% python3 -q
>>> import numpy as np
>>> np.set_printoptions(suppress=True, linewidth=120)
>>> m1 = np.load("block18.npy")
>>> m1
array([[ 0.703,  3.   ,  2.703,  5.   ,  1.405,  4.405,  4.405,  4.405,  2.   ,  1.   ,  0.   ,  1.405],
       [ 0.702,  3.   ,  2.702,  5.   ,  1.404,  4.404,  4.404,  4.404,  2.   ,  1.   ,  0.   ,  1.404],
       [ 0.451,  3.   ,  2.451,  5.   ,  0.902,  3.902,  3.902,  3.902,  2.   ,  1.   ,  0.   ,  0.902],
       [ 0.783,  3.   ,  2.783,  5.   ,  1.567,  4.567,  4.567,  4.567,  2.   ,  1.   ,  0.   ,  1.567],
       [-0.145,  3.   ,  1.855,  5.   , -0.291,  2.709,  2.709,  2.709,  2.   ,  1.   ,  0.   , -0.291],
       [ 0.574,  3.   ,  2.574,  5.   ,  1.147,  4.147,  4.147,  4.147,  2.   ,  1.   ,  0.   ,  1.147],
       [ 0.301,  3.   ,  2.301,  5.   ,  0.601,  3.601,  3.601,  3.601,  2.   ,  1.   ,  0.   ,  0.601],
       [ 1.4  ,  3.   ,  3.4  ,  5.   ,  2.799,  5.799,  5.799,  5.799,  2.   ,  1.   ,  0.   ,  2.799],
       [ 0.596,  3.   ,  2.596,  5.   ,  1.193,  4.193,  4.193,  4.193,  2.   ,  1.   ,  0.   ,  1.193],
       [-0.346,  3.   ,  1.654,  5.   , -0.692,  2.308,  2.308,  2.308,  2.   ,  1.   ,  0.   , -0.692],
       [ 2.658,  3.   ,  4.658,  5.   ,  5.316,  8.316,  8.316,  8.316,  2.   ,  1.   ,  0.   ,  5.316],
       [ 1.338,  3.   ,  3.338,  5.   ,  2.677,  5.677,  5.677,  5.677,  2.   ,  1.   ,  0.   ,  2.677],
       [ 1.785,  3.   ,  3.785,  5.   ,  3.571,  6.571,  6.571,  6.571,  2.   ,  1.   ,  0.   ,  3.571],
       [ 2.652,  3.   ,  4.652,  5.   ,  5.305,  8.305,  8.305,  8.305,  2.   ,  1.   ,  0.   ,  5.305],
       [ 0.582,  3.   ,  2.582,  5.   ,  1.165,  4.165,  4.165,  4.165,  2.   ,  1.   ,  0.   ,  1.165],
       [-2.057,  3.   , -0.057,  5.   , -4.115, -1.115, -1.115, -1.115,  2.   ,  1.   ,  0.   , -4.115],
       [ 1.558,  3.   ,  3.558,  5.   ,  3.117,  6.117,  6.117,  6.117,  2.   ,  1.   ,  0.   ,  3.117],
       [ 3.315,  3.   ,  5.315,  5.   ,  6.63 ,  9.63 ,  9.63 ,  9.63 ,  2.   ,  1.   ,  0.   ,  6.63 ],
       [ 1.336,  3.   ,  3.336,  5.   ,  2.671,  5.671,  5.671,  5.671,  2.   ,  1.   ,  0.   ,  2.671],
       [ 0.264,  3.   ,  2.264,  5.   ,  0.528,  3.528,  3.528,  3.528,  2.   ,  1.   ,  0.   ,  0.528],
       [ 1.476,  3.   ,  3.476,  5.   ,  2.952,  5.952,  5.952,  5.952,  2.   ,  1.   ,  0.   ,  2.952],
       [ 1.916,  3.   ,  3.916,  5.   ,  3.833,  6.833,  6.833,  6.833,  2.   ,  1.   ,  0.   ,  3.833],
       [ 0.685,  3.   ,  2.685,  5.   ,  1.37 ,  4.37 ,  4.37 ,  4.37 ,  2.   ,  1.   ,  0.   ,  1.37 ],
       [ 1.025,  3.   ,  3.025,  5.   ,  2.05 ,  5.05 ,  5.05 ,  5.05 ,  2.   ,  1.   ,  0.   ,  2.05 ],
       [-0.323,  3.   ,  1.677,  5.   , -0.646,  2.354,  2.354,  2.354,  2.   ,  1.   ,  0.   , -0.646],
       [ 0.523,  3.   ,  2.523,  5.   ,  1.045,  4.045,  4.045,  4.045,  2.   ,  1.   ,  0.   ,  1.045],
       [-0.076,  3.   ,  1.924,  5.   , -0.153,  2.847,  2.847,  2.847,  2.   ,  1.   ,  0.   , -0.153],
       [-0.449,  3.   ,  1.551,  5.   , -0.897,  2.103,  2.103,  2.103,  2.   ,  1.   ,  0.   , -0.897],
       [ 1.151,  3.   ,  3.151,  5.   ,  2.302,  5.302,  5.302,  5.302,  2.   ,  1.   ,  0.   ,  2.302],
       [ 0.987,  3.   ,  2.987,  5.   ,  1.975,  4.975,  4.975,  4.975,  2.   ,  1.   ,  0.   ,  1.975],
       [ 0.56 ,  3.   ,  2.56 ,  5.   ,  1.12 ,  4.12 ,  4.12 ,  4.12 ,  2.   ,  1.   ,  0.   ,  1.12 ],
       [ 2.182,  3.   ,  4.182,  5.   ,  4.363,  7.363,  7.363,  7.363,  2.   ,  1.   ,  0.   ,  4.363],
       [ 0.532,  3.   ,  2.532,  5.   ,  1.064,  4.064,  4.064,  4.064,  2.   ,  1.   ,  0.   ,  1.064],
       [ 4.124,  3.   ,  6.124,  5.   ,  8.247, 11.247, 11.247, 11.247,  2.   ,  1.   ,  0.   ,  8.247],
       [ 2.99 ,  3.   ,  4.99 ,  5.   ,  5.98 ,  8.98 ,  8.98 ,  8.98 ,  2.   ,  1.   ,  0.   ,  5.98 ],
       [ 1.403,  3.   ,  3.403,  5.   ,  2.806,  5.806,  5.806,  5.806,  2.   ,  1.   ,  0.   ,  2.806],
       [ 1.314,  3.   ,  3.314,  5.   ,  2.629,  5.629,  5.629,  5.629,  2.   ,  1.   ,  0.   ,  2.629],
       [ 1.726,  3.   ,  3.726,  5.   ,  3.453,  6.453,  6.453,  6.453,  2.   ,  1.   ,  0.   ,  3.453],
       [ 0.42 ,  3.   ,  2.42 ,  5.   ,  0.839,  3.839,  3.839,  3.839,  2.   ,  1.   ,  0.   ,  0.839]])
>>> # columns 5 and 6 are equal
>>> vec = np.array([1, 2, 0, 1, 1, 2, 2, 3, 3, 3, 3, 2])
>>> np.linalg.norm(m1 @ vec) <= np.linalg.norm(m1, 2) * np.linalg.norm(vec) + 1e-9
np.True_
>>> np.sign((m1 @ vec).round(6))
array([ 1.,  1.,  1.,  1.,  1.,  1.,  1.,  1.,  1.,  1.,  1.,  1.,  1.,  1.,  1., -1.,  1.,  1.,  1.,  1.,  1.,  1.,
        1.,  1.,  1.,  1.,  1.,  1.,  1.,  1.,  1.,  1.,  1.,  1.,  1.,  1.,  1.,  1.,  1.])
>>> W1 = np.array([[0, 2],
...     [3, 1],
...     [1, 3],
...     [3, 2],
...     [2, 2],
...     [0, 2],
...     [2, 3],
...     [3, 1],
...     [3, 0],
...     [3, 0],
...     [1, 3],
...     [0, 1]])
>>> beta = np.array([2, 0])
>>> hid = np.maximum(m1 @ W1 + beta, 0)
>>> np.linalg.matrix_rank(hid)
np.int64(2)
>>> W2 = np.array([[1, -1], [-2, -1]])
>>> W1 @ W2
array([[-4, -2],
       [ 1, -4],
       [-5, -4],
       [-1, -5],
       [-2, -4],
       [-4, -2],
       [-4, -5],
       [ 1, -4],
       [ 3, -3],
       [ 3, -3],
       [-5, -4],
       [-2, -1]])
>>> np.linalg.matrix_rank(m1, rtol=0.1)
np.int64(2)
>>> round(np.linalg.norm(m1, 2) / np.linalg.norm(m1), 3)
np.float64(0.971)
>>> U, sv, vt = np.linalg.svd(m1, full_matrices=False)
>>> np.round(np.cumsum(sv ** 2) / np.sum(sv ** 2), 3)
array([0.942, 1.   , 1.   , 1.   , 1.   , 1.   , 1.   , 1.   , 1.   , 1.   , 1.   , 1.   ])
>>> np.allclose(U * sv @ vt, m1)
True
>>> np.round(sv / sv[0], 3) + 0
array([1.   , 0.247, 0.   , 0.   , 0.   , 0.   , 0.   , 0.   , 0.   , 0.   , 0.   , 0.   ])
>>> def softmax(z):
...     e = np.exp(z - z.max(axis=-1, keepdims=True))
...     return e / e.sum(axis=-1, keepdims=True)
... 
>>> np.round(softmax(m1[19] + -3), 3)
array([0.004, 0.068, 0.032, 0.501, 0.006, 0.115, 0.115, 0.115, 0.025, 0.009, 0.003, 0.006])
>>> np.round(softmax(m1).sum(axis=1), 3)
array([1., 1., 1., 1., 1., 1., 1., 1., 1., 1., 1., 1., 1., 1., 1., 1., 1., 1., 1., 1., 1., 1., 1., 1., 1., 1., 1., 1.,
       1., 1., 1., 1., 1., 1., 1., 1., 1., 1., 1.])
>>> S = m1 @ m1.T / np.sqrt(12)
>>> softmax(S).round(6).argmax(axis=1)
array([33, 33, 33, 33, 33, 33, 33, 33, 33, 33, 33, 33, 33, 33, 33, 15, 33, 33, 33, 33, 33, 33, 33, 33, 33, 33, 33, 33,
       33, 33, 33, 33, 33, 33, 33, 33, 33, 33, 33])
>>> M = np.load("run19.npy")
>>> M
array([[0, 1, 0, 0, 0, 1],
       [1, 0, 1, 0, 0, 1],
       [0, 1, 0, 0, 0, 1],
       [0, 0, 0, 0, 1, 0],
       [0, 0, 0, 1, 0, 0],
       [1, 1, 1, 0, 0, 0]])
>>> # rows 0 and 2 are equal
>>> round(np.linalg.eigvalsh(M).min(), 3)
np.float64(-1.562)
>>> U, sv, vt = np.linalg.svd(M)
>>> vecs = vt[:(sv > 1e-8).sum()]
>>> rng = np.random.default_rng(8341)
>>> vec = M[1] + -1 * M[5] + rng.integers(2) * np.eye(6)[5]
>>> vec
array([ 0., -1.,  0.,  0.,  0.,  1.])
>>> np.allclose(vecs.T @ vecs @ vec, vec)
True
>>> mat = np.eye(6, dtype=int)[rng.permutation(6)] * np.array([-2, -3, 0, -3, 3, 2])
>>> mat
array([[-2,  0,  0,  0,  0,  0],
       [ 0,  0,  0, -3,  0,  0],
       [ 0,  0,  0,  0,  0,  2],
       [ 0,  0,  0,  0,  3,  0],
       [ 0, -3,  0,  0,  0,  0],
       [ 0,  0,  0,  0,  0,  0]])
>>> # rank 5
>>> U, sv, vt = np.linalg.svd(mat)
>>> sv
array([3., 3., 3., 2., 2., 0.])
>>> M2 = U[:, :5] @ np.diag(sv[:5]) @ vt[:5]
>>> np.linalg.matrix_rank(M2)
np.int64(5)
>>> round(float(np.linalg.norm(mat - M2, 2)), 3), sv[5]
(0.0, np.float64(0.0))
>>> feats = np.load("x.npy")
>>> feats
array([[ 1, -1, -1,  1,  1, -1, -1,  1],
       [ 1,  1, -1, -1, -1, -1,  1,  1],
       [ 1, -1,  1, -1,  1, -1,  1, -1],
       [ 1, -1,  1, -1, -1,  1, -1,  1],
       [ 1, -1, -1,  1, -1,  1,  1, -1],
       [ 1,  1, -1, -1,  1,  1, -1, -1]])
>>> M2 = feats + rng.integers(-2, 3, (6, 2)) @ rng.integers(-2, 3, (2, 8))
>>> M2
array([[ 2, -7,  4,  2, -1, -3,  1,  4],
       [ 1,  1, -1, -1, -1, -1,  1,  1],
       [ 0,  5, -4, -2,  3,  1, -1, -4],
       [-1,  3, -1, -3,  3,  5, -5,  3],
       [ 3, -3, -1,  3, -5, -3,  5, -5],
       [ 0,  1,  0, -2,  3,  3, -3,  2]])
>>> np.linalg.matrix_rank(M2 - feats, tol=1e-8)
np.int64(2)
>>> np.abs(M2 - feats).sum(axis=1)
array([22,  0, 22, 24, 22, 12])
>>> U, sv, vt = np.linalg.svd(feats, full_matrices=False)
>>> np.round(np.cumsum(sv ** 2) / np.sum(sv ** 2), 3)
array([0.167, 0.333, 0.5  , 0.667, 0.833, 1.   ])
>>> (sv > 1e-8).sum()
np.int64(6)
>>> U.shape, sv.shape, vt.shape
((6, 6), (6,), (6, 8))
>>> np.round(U.T @ feats @ vt.T, 3) + 0
array([[2.828, 0.   , 0.   , 0.   , 0.   , 0.   ],
       [0.   , 2.828, 0.   , 0.   , 0.   , 0.   ],
       [0.   , 0.   , 2.828, 0.   , 0.   , 0.   ],
       [0.   , 0.   , 0.   , 2.828, 0.   , 0.   ],
       [0.   , 0.   , 0.   , 0.   , 2.828, 0.   ],
       [0.   , 0.   , 0.   , 0.   , 0.   , 2.828]])
>>> np.round(vt @ vt.T, 3) + 0
array([[1., 0., 0., 0., 0., 0.],
       [0., 1., 0., 0., 0., 0.],
       [0., 0., 1., 0., 0., 0.],
       [0., 0., 0., 1., 0., 0.],
       [0., 0., 0., 0., 1., 0.],
       [0., 0., 0., 0., 0., 1.]])
>>> sv.round(3)
array([2.828, 2.828, 2.828, 2.828, 2.828, 2.828])
>>> np.round(sv / sv[0], 3)
array([1., 1., 1., 1., 1., 1.])
>>> M2 = feats / np.sqrt((feats ** 2).mean(axis=1, keepdims=True))
>>> M2[0]
array([ 1., -1., -1.,  1.,  1., -1., -1.,  1.])
>>> np.linalg.matrix_rank(M2) == np.linalg.matrix_rank(feats)
np.True_
>>> np.round(np.linalg.norm(M2, axis=1), 3)
array([2.828, 2.828, 2.828, 2.828, 2.828, 2.828])
>>> feats - feats.mean(axis=1, keepdims=True)
array([[ 1., -1., -1.,  1.,  1., -1., -1.,  1.],
       [ 1.,  1., -1., -1., -1., -1.,  1.,  1.],
       [ 1., -1.,  1., -1.,  1., -1.,  1., -1.],
       [ 1., -1.,  1., -1., -1.,  1., -1.,  1.],
       [ 1., -1., -1.,  1., -1.,  1.,  1., -1.],
       [ 1.,  1., -1., -1.,  1.,  1., -1., -1.]])
